% ipython --no-banner

In [1]: import numpy as np

In [2]: from numpy import linalg as LA

In [3]: np.set_printoptions(suppress=True, linewidth=160)

In [4]: def rnd(a):
   ...:     return np.round(a, 2) + 0
   ...: 

In [5]: A = np.loadtxt("sample8.csv", delimiter=",")

In [6]: A
Out[6]: 
array([[-2., -2., -2.],
       [-2., -4., -4.],
       [-2., -4., -6.]])

In [7]: # symmetric, so the eigenvalues are real

In [8]: other = A / np.sqrt((A ** 2).mean(axis=1, keepdims=True))

In [9]: LA.matrix_rank(other) == LA.matrix_rank(A)
Out[9]: np.True_

In [10]: np.all(LA.eigvalsh(A) > 0)
Out[10]: np.False_

In [11]: np.allclose(A, A.T)
Out[11]: True

In [12]: rnd(np.sort(np.abs(LA.eigvals(A))))
Out[12]: array([ 0.62,  1.29, 10.1 ])

In [13]: A @ A
Out[13]: 
array([[12., 20., 24.],
       [20., 36., 44.],
       [24., 44., 56.]])

In [14]: print(rnd(np.abs(LA.eigvals(A)).max()))
10.1

In [15]: (A + A.T) / 2
Out[15]: 
array([[-2., -2., -2.],
       [-2., -4., -4.],
       [-2., -4., -6.]])

In [16]: LA.determinant(A)
AttributeError: module 'numpy.linalg' has no attribute 'determinant'


In [17]: X = np.array([[2, 3, 4, 5], [6, 7, 8, 9], [10, 11, 12, 13], [14, 15, 16, 17]])

In [18]: rng = np.random.default_rng(493)

In [19]: lab = rng.permutation(3)

In [20]: other = A[:, lab] * rng.choice([-1, 1], 3)

In [21]: print(other)
[[-2. -2. -2.]
 [-4. -4. -2.]
 [-6. -4. -2.]]

In [22]: Uu, _, Vt = LA.svd(A.T @ other)

In [23]: rnd(LA.lstsq(A, other)[0])
Out[23]: 
array([[0., 0., 1.],
       [0., 1., 0.],
       [1., 0., 0.]])

In [24]: lab
Out[24]: array([2, 1, 0])

In [25]: rnd(Uu @ Vt)
Out[25]: 
array([[0., 0., 1.],
       [0., 1., 0.],
       [1., 0., 0.]])

In [26]: gram = X.T @ X

In [27]: np.allclose(gram, gram.T)
Out[27]: True

In [28]: (X @ X.T).shape
Out[28]: (4, 4)

In [29]: print(rnd(LA.svd(X, compute_uv=False) ** 2))
[1780.41    3.59    0.      0.  ]

In [30]: LA.cond(X) > 100
Out[30]: np.True_

In [31]: rnd(LA.norm(X, 2) / LA.norm(X))
Out[31]: np.float64(1.0)

In [32]: [round(float(x), 2) for x in LA.svd(X, compute_uv=False)[:3]]
Out[32]: [42.19, 1.9, 0.0]

In [33]: Uu, sig, Vt = LA.svd(X)

In [34]: vecs = Vt[:(sig > 1e-8).sum()]

In [35]: vec = X[3] + 4 * X[0] + rng.integers(2) * np.eye(4)[0]

In [36]: vec
Out[36]: array([23., 27., 32., 37.])

In [37]: print(rnd(LA.norm(vec - vecs.T @ vecs @ vec)))
0.55

In [38]: rnd(vecs.T @ vecs)
Out[38]: 
array([[ 0.7,  0.4,  0.1, -0.2],
       [ 0.4,  0.3,  0.2,  0.1],
       [ 0.1,  0.2,  0.3,  0.4],
       [-0.2,  0.1,  0.4,  0.7]])

In [39]: LA.matrix_rank(np.vstack([X, vec]))
Out[39]: np.int64(3)

In [40]: proj = np.triu(np.array([[5, 4, 1, 5], [1, 1, 3, 6], [4, 3, 9, 3], [8, 2, 4, 8]]), 1) + np.eye(4)

In [41]: other = proj @ X @ LA.inv(proj)

In [42]: proj @ X - X @ proj
Out[42]: 
array([[ 104.,  106.,  113.,   94.],
       [ 114.,   99.,  105.,   45.],
       [  42.,    5.,    5., -101.],
       [   0.,  -56.,  -59., -208.]])

In [43]: LA.matrix_rank(other)
Out[43]: np.int64(2)

In [44]: J = np.array([[1, -1, 1, -1, 1, -1, 1, -1], [1, 1, 1, 1, -1, -1, -1, -1]])

In [45]: print(J)
[[ 1 -1  1 -1  1 -1  1 -1]
 [ 1  1  1  1 -1 -1 -1 -1]]

In [46]: # columns 0 and 2 are equal

In [47]: other = J / np.sqrt((J ** 2).mean(axis=1, keepdims=True))

In [48]: J - J.mean(axis=1, keepdims=True)
Out[48]: 
array([[ 1., -1.,  1., -1.,  1., -1.,  1., -1.],
       [ 1.,  1.,  1.,  1., -1., -1., -1., -1.]])

In [49]: LA.matrix_rank(other) == LA.matrix_rank(J)
Out[49]: np.True_

In [50]: other = J + rng.integers(-2, 3, (2, 1)) @ rng.integers(-2, 3, (1, 8))

In [51]: other
Out[51]: 
array([[ 3,  3,  3, -5, -3,  1,  5,  3],
       [ 0, -1,  0,  3,  1, -2, -3, -3]])

In [52]: LA.matrix_rank(other - J, tol=1e-8)
Out[52]: np.int64(1)

In [53]: other - J
Out[53]: 
array([[ 2,  4,  2, -4, -4,  2,  4,  4],
       [-1, -2, -1,  2,  2, -1, -2, -2]])

In [54]: rnd(LA.svd(other, compute_uv=False))
Out[54]: array([11.  ,  2.81])

In [55]: print(other.shape)
(2, 8)

In [56]: np.diff(other, axis=0)
Out[56]: array([[-3, -4, -3,  8,  4, -3, -8, -6]])

In [57]: other[2]
IndexError: index 2 is out of bounds for axis 0 with size 2


In [58]: np.count_nonzero(other)
Out[58]: np.int64(14)

In [59]: other.sum(axis=0)
Out[59]: array([ 3,  2,  3, -2, -2, -1,  2,  0])

In [60]: np.unravel_index(np.abs(other).argmax(), other.shape)
Out[60]: (np.int64(0), np.int64(3))

In [61]: print(LA.matrix_rank(other))
2

In [62]: print(other.mean(axis=0))
[ 1.5  1.   1.5 -1.  -1.  -0.5  1.   0. ]

In [63]: np.abs(other).max()
Out[63]: np.int64(5)

In [64]: feats = np.load("a.npy")

In [65]: feats
Out[65]: 
array([[3, 3],
       [5, 5],
       [3, 3]])

In [66]: # column 1 repeats column 0

In [67]: Uu, sig, Vt = LA.svd(feats)

In [68]: rnd(sig)
Out[68]: array([9.27, 0.  ])

In [69]: other = Uu[:, :1] @ np.diag(sig[:1]) @ Vt[:1]

In [70]: LA.matrix_rank(feats, rtol=0.05)
Out[70]: np.int64(1)

In [71]: rnd(LA.norm(feats - other) / LA.norm(feats))
Out[71]: np.float64(0.0)

In [72]: Uu, sig, Vt = LA.svd(feats)

In [73]: vecs = Vt[:(sig > 1e-8).sum()]

In [74]: vec = feats[2] + -2 * feats[1] + rng.integers(2) * np.eye(2)[1]

In [75]: vec
Out[75]: array([-7., -7.])

In [76]: LA.matrix_rank(np.vstack([feats, vec]))
Out[76]: np.int64(1)

In [77]: rnd(vecs.T @ vecs)
Out[77]: 
array([[0.5, 0.5],
       [0.5, 0.5]])

In [78]: r = LA.matrix_rank(feats)

In [79]: r
Out[79]: np.int64(1)

In [80]: null = LA.svd(feats)[2][r:].T

In [81]: feats @ null
Out[81]: 
array([[0.],
       [0.],
       [0.]])

In [82]: null.shape
Out[82]: (2, 1)

In [83]: print([int(LA.matrix_rank(feats[:i])) for i in range(1, len(feats) + 1)])
[1, 1, 1]

In [84]: np.allclose(feats @ null, 0)
Out[84]: True

In [85]: [int(LA.matrix_rank(np.delete(feats, i, axis=0))) for i in range(3)]
Out[85]: [1, 1, 1]

In [86]: [int(LA.matrix_rank(feats[:, :j + 1])) for j in range(2)]
Out[86]: [1, 1]

In [87]: np.argsort(-LA.norm(feats, axis=0).round(6), kind="stable")[:3]
Out[87]: array([0, 1])

In [88]: rnd(LA.norm(feats, 2) / LA.norm(feats))
Out[88]: np.float64(1.0)

In [89]: print(LA.matrix_rank(feats, rtol=0.1))
1

In [90]: m1 = np.loadtxt("out18.csv", delimiter=",")

In [91]: m1
Out[91]: 
array([[ 19.62, -10.04,   1.36],
       [ 20.23,  -9.6 ,   0.69],
       [ 20.82,  -9.38,   0.71],
       [ 21.09, -10.19,  -0.19],
       [ 19.49, -10.6 ,   0.9 ],
       [ 20.08, -10.77,   1.07],
       [ 19.52,  -8.8 ,   0.47],
       [ 21.41, -10.1 ,  -2.63],
       [ 20.43, -11.06,   0.85],
       [ 21.12, -10.49,   0.16],
       [ 20.06, -10.84,  -0.25],
       [ 19.43, -10.94,  -0.38],
       [ 21.63,  -9.03,  -1.22],
       [ 18.98,  -9.61,   0.58],
       [ 19.59,  -9.46,  -1.64],
       [ 19.72, -11.07,   0.4 ],
       [ 21.22, -11.35,  -0.15],
       [ 21.19,  -9.32,   0.08]])

In [92]: Z = m1[[14, 4]].astype(float)

In [93]: for _ in range(7):
    ...:     lab = LA.norm(m1[:, None] - Z, axis=-1).argmin(axis=1)
    ...:     Z = np.array([m1[lab == j].mean(axis=0) for j in range(2)])
    ...: 

In [94]: lab
Out[94]: array([1, 1, 1, 1, 1, 1, 1, 0, 1, 1, 1, 1, 0, 1, 0, 1, 1, 1])

In [95]: rnd(Z[1] - Z[0])
Out[95]: array([-0.68, -0.74,  2.25])

In [96]: np.bincount(lab)
Out[96]: array([ 3, 15])

In [97]: np.abs(Z[1] - Z[0]).argmax()
Out[97]: np.int64(2)

In [98]: vec = np.array([2, 2, 0])

In [99]: target = m1 @ vec

In [100]: rnd(LA.lstsq(m1, target)[0])
Out[100]: array([2., 2., 0.])

In [101]: rnd(LA.solve(m1.T @ m1, m1.T @ target))
Out[101]: array([2., 2., 0.])

In [102]: target = target + 0.3 * rng.normal(size=18)

In [103]: rnd(target)
Out[103]: array([19.16, 21.13, 23.5 , 21.65, 17.7 , 18.25, 22.48, 22.76, 19.18, 21.11, 18.19, 17.35, 25.24, 19.2 , 20.46, 17.07, 20.07, 23.36])

In [104]: beta, *_ = LA.lstsq(m1, target)

In [105]: beta.round()
Out[105]: array([2., 2., 0.])

In [106]: other = np.c_[m1[:, :2] @ np.array([[2, 2], [1, 0]]), np.array([3, 1, 1, 3, 0, 1, 1, 1, 2, 2, 3, 0, 2, 0, 0, 0, 3, 2])]

In [107]: rnd(other)
Out[107]: 
array([[29.2 , 39.24,  3.  ],
       [30.86, 40.46,  1.  ],
       [32.26, 41.64,  1.  ],
       [31.99, 42.18,  3.  ],
       [28.38, 38.98,  0.  ],
       [29.39, 40.16,  1.  ],
       [30.24, 39.04,  1.  ],
       [32.72, 42.82,  1.  ],
       [29.8 , 40.86,  2.  ],
       [31.75, 42.24,  2.  ],
       [29.28, 40.12,  3.  ],
       [27.92, 38.86,  0.  ],
       [34.23, 43.26,  2.  ],
       [28.35, 37.96,  0.  ],
       [29.72, 39.18,  0.  ],
       [28.37, 39.44,  0.  ],
       [31.09, 42.44,  3.  ],
       [33.06, 42.38,  2.  ]])

In [108]: rnd(LA.norm(LA.qr(m1)[0].T @ other, axis=0) ** 2 / ((other ** 2).sum(axis=0) + 1e-12))
Out[108]: array([1.  , 1.  , 0.64])

In [109]: print(rnd(LA.lstsq(m1, other[:, 0])[0]))
[2. 1. 0.]

In [110]: rnd(LA.norm(other, 1)), rnd(LA.norm(other, np.inf))
Out[110]: (np.float64(731.26), np.float64(79.49))

In [111]: print(rnd(LA.norm(other, "nuc")))
223.33

In [112]: rnd(other[13] @ other[16])
Out[112]: np.float64(2492.42)

In [113]: rnd(LA.norm(other) ** 2 / LA.norm(other, 2) ** 2)
Out[113]: np.float64(1.0)

In [114]: rnd(LA.norm(other, axis=0))
Out[114]: array([129.54, 172.49,   7.55])

In [115]: d = LA.norm(m1[:, None] - m1[None], axis=-1)

In [116]: d.mean(axis=1).argmax()
Out[116]: np.int64(7)

In [117]: d.shape
Out[117]: (18, 18)

In [118]: d[17].round(6).argsort(kind="stable")[:4]
Out[118]: array([17,  2,  3,  1])

In [119]: print(np.unravel_index(d.round(6).argmax(), d.shape))
(np.int64(0), np.int64(7))

In [120]: W0 = np.load("dump.npy")

In [121]: W0
Out[121]: 
array([[-24, -21,  18],
       [-16, -14,  12],
       [-24, -21,  18],
       [ -8,  -7,   6]])

In [122]: rnd(LA.norm(W0, 2) / LA.norm(W0))
Out[122]: np.float64(1.0)

In [123]: LA.cond(W0) > 100
Out[123]: np.True_

In [124]: print(LA.matrix_rank(W0, rtol=0.1))
1

In [125]: print(rnd(LA.norm(A) ** 2 / LA.norm(A, 2) ** 2))
1.02

In [126]: rnd(LA.norm(A[2] - A[0]))
Out[126]: np.float64(4.47)

In [127]: LA.norm(A, axis=2)
AxisError: axis 2 is out of bounds for array of dimension 2


In [128]: print(rnd(LA.norm(A, 2)))
10.1

In [129]: LA.norm(A, axis=1).argmax()
Out[129]: np.int64(2)

In [130]: rnd(LA.norm(A, axis=0))
Out[130]: array([3.46, 6.  , 7.48])

In [131]: rnd(LA.norm(A, 1)), rnd(LA.norm(A, np.inf))
Out[131]: (np.float64(12.0), np.float64(12.0))

In [132]: F = np.load("case7.npy")

In [133]: F
Out[133]: 
array([[-2.,  1., -3.],
       [-2.,  1., -6.],
       [ 0.,  0., -3.]])

In [134]: [round(float(x), 2) for x in LA.svd(F, compute_uv=False)[:3]]
Out[134]: [7.86, 1.48, 0.0]

In [135]: np.argsort(-LA.norm(F, axis=0).round(6), kind="stable")[:3]
Out[135]: array([2, 0, 1])

In [136]: other = np.array([[2]])

In [137]: Z = np.array([[6]])

In [138]: arr = np.block([[other, np.zeros((1, 1))], [np.zeros((1, 1)), Z]])

In [139]: arr
Out[139]: 
array([[2., 0.],
       [0., 6.]])

In [140]: low = LA.cholesky(arr)

In [141]: rnd(low @ low.T)
Out[141]: 
array([[2., 0.],
       [0., 6.]])

In [142]: print(arr / np.sqrt(np.outer(np.diag(arr), np.diag(arr))))
[[1. 0.]
 [0. 1.]]

In [143]: vals, vecs = LA.eigh(arr)

In [144]: vec = np.array([5, 4])

In [145]: print(vec @ arr @ vec)
146.0

In [146]: np.abs(arr).sum(axis=1).max(), np.abs(vals).max()
Out[146]: (np.float64(6.0), np.float64(6.0))

In [147]: rnd(vecs * np.sqrt(vals) @ vecs.T)
Out[147]: 
array([[1.41, 0.  ],
       [0.  , 2.45]])

In [148]: rnd(LA.eigvalsh(arr[1:, 1:]))
Out[148]: array([6.])

In [149]: (np.sign(vecs[:, -1].round(6)) == np.sign(vecs[0, -1].round(6))).astype(int)
Out[149]: array([1, 0])

In [150]: rnd(LA.matrix_power(arr, 4))
Out[150]: 
array([[  16.,    0.],
       [   0., 1296.]])

In [151]: np.allclose(arr, arr.T)
Out[151]: True

In [152]: rnd(LA.det(arr))
Out[152]: np.float64(12.0)

In [153]: np.allclose(arr @ arr.T, arr.T @ arr)
Out[153]: True
